>>> import numpy as np
>>> from numpy import linalg as LA
>>> np.set_printoptions(precision=2, suppress=True, linewidth=100, sign=" ")
>>> A2 = np.array([[2, 7], [8, 6]])
>>> C = np.array([[0]])
>>> m1 = np.block([[A2, np.array([[2], [0]])], [np.zeros((1, 2)), C]])
>>> m1
array([[ 2.,  7.,  2.],
       [ 8.,  6.,  0.],
       [ 0.,  0.,  0.]])
>>> rng = np.random.default_rng(857)
>>> idx = rng.permutation(3)
>>> idx
array([ 2,  1,  0])
>>> A2 = m1[idx][:, idx]
>>> np.sort(np.abs(LA.eigvals(A2)))
array([  0.  ,   3.75,  11.75])
>>> np.allclose(A2, m1)
False
>>> left, sig, vt = LA.svd(m1)
>>> V = vt[:(sig > 1e-8).sum()]
>>> vec = m1[0] + 3 * m1[1] + rng.integers(2) * np.eye(3)[0]
>>> vec
array([ 27.,  25.,   2.])
>>> np.allclose(V.T @ V @ vec, vec)
False
>>> V.T @ V
array([[ 0.94,  0.08, -0.23],
       [ 0.08,  0.89,  0.3 ],
       [-0.23,  0.3 ,  0.17]])
>>> round(LA.norm(vec - V.T @ V @ vec), 2)
np.float64(0.25)
>>> theta = np.radians(36)
>>> r_ = np.eye(3)
>>> r_[2, 2] = r_[1, 1] = np.cos(theta)
>>> r_[2, 1], r_[1, 2] = -np.sin(theta), np.sin(theta)
>>> r_
array([[ 1.  ,  0.  ,  0.  ],
       [ 0.  ,  0.81,  0.59],
       [ 0.  , -0.59,  0.81]])
>>> A2 = m1 @ r_.T
>>> np.allclose(LA.norm(m1, axis=1), LA.norm(A2, axis=1))
True
>>> np.allclose(m1 @ m1.T, A2 @ A2.T)
True
>>> A2
array([[ 2.  ,  6.84, -2.5 ],
       [ 8.  ,  4.85, -3.53],
       [ 0.  ,  0.  ,  0.  ]])
>>> M = np.load("out19.npy")
>>> M
array([[  0,   0,   0,   9,  15,   9],
       [  0,   0,   0,   6,   0,   3],
       [  0,   0,   0,   9,   3,  21],
       [  9,  15,   9,   9,  15,   9],
       [  6,   0,   3,   6,   0,   3],
       [  9,   3,  21,   9,   3,  21]])
>>> def softmax(z):
...     e = np.exp(z - z.max(axis=-1, keepdims=True))
...     return e / e.sum(axis=-1, keepdims=True)
... 
>>> print(np.round(softmax(M[2] + 5), 2) + 0)
[ 0.  0.  0.  0.  0.  1.]
>>> softmax(M).sum(axis=1)
array([ 1.,  1.,  1.,  1.,  1.,  1.])
>>> print(np.round(softmax(10 * M[2]), 2) + 0)
[ 0.  0.  0.  0.  0.  1.]
>>> S = M @ M.T / np.sqrt(6)
>>> softmax(S)[2] @ M
array([  4.5,   1.5,  10.5,   9. ,   3. ,  21. ])
>>> print(softmax(S).round(6).argmax(axis=1))
[ 0  2  2  3  5  5]
>>> np.round(softmax(S + np.triu(np.full(S.shape, -np.inf), 1)), 2) + 0
array([[ 1.,  0.,  0.,  0.,  0.,  0.],
       [ 1.,  0.,  0.,  0.,  0.,  0.],
       [ 0.,  0.,  1.,  0.,  0.,  0.],
       [ 0.,  0.,  0.,  1.,  0.,  0.],
       [ 0.,  0.,  0.,  1.,  0.,  0.],
       [ 0.,  0.,  0.,  0.,  0.,  1.]])
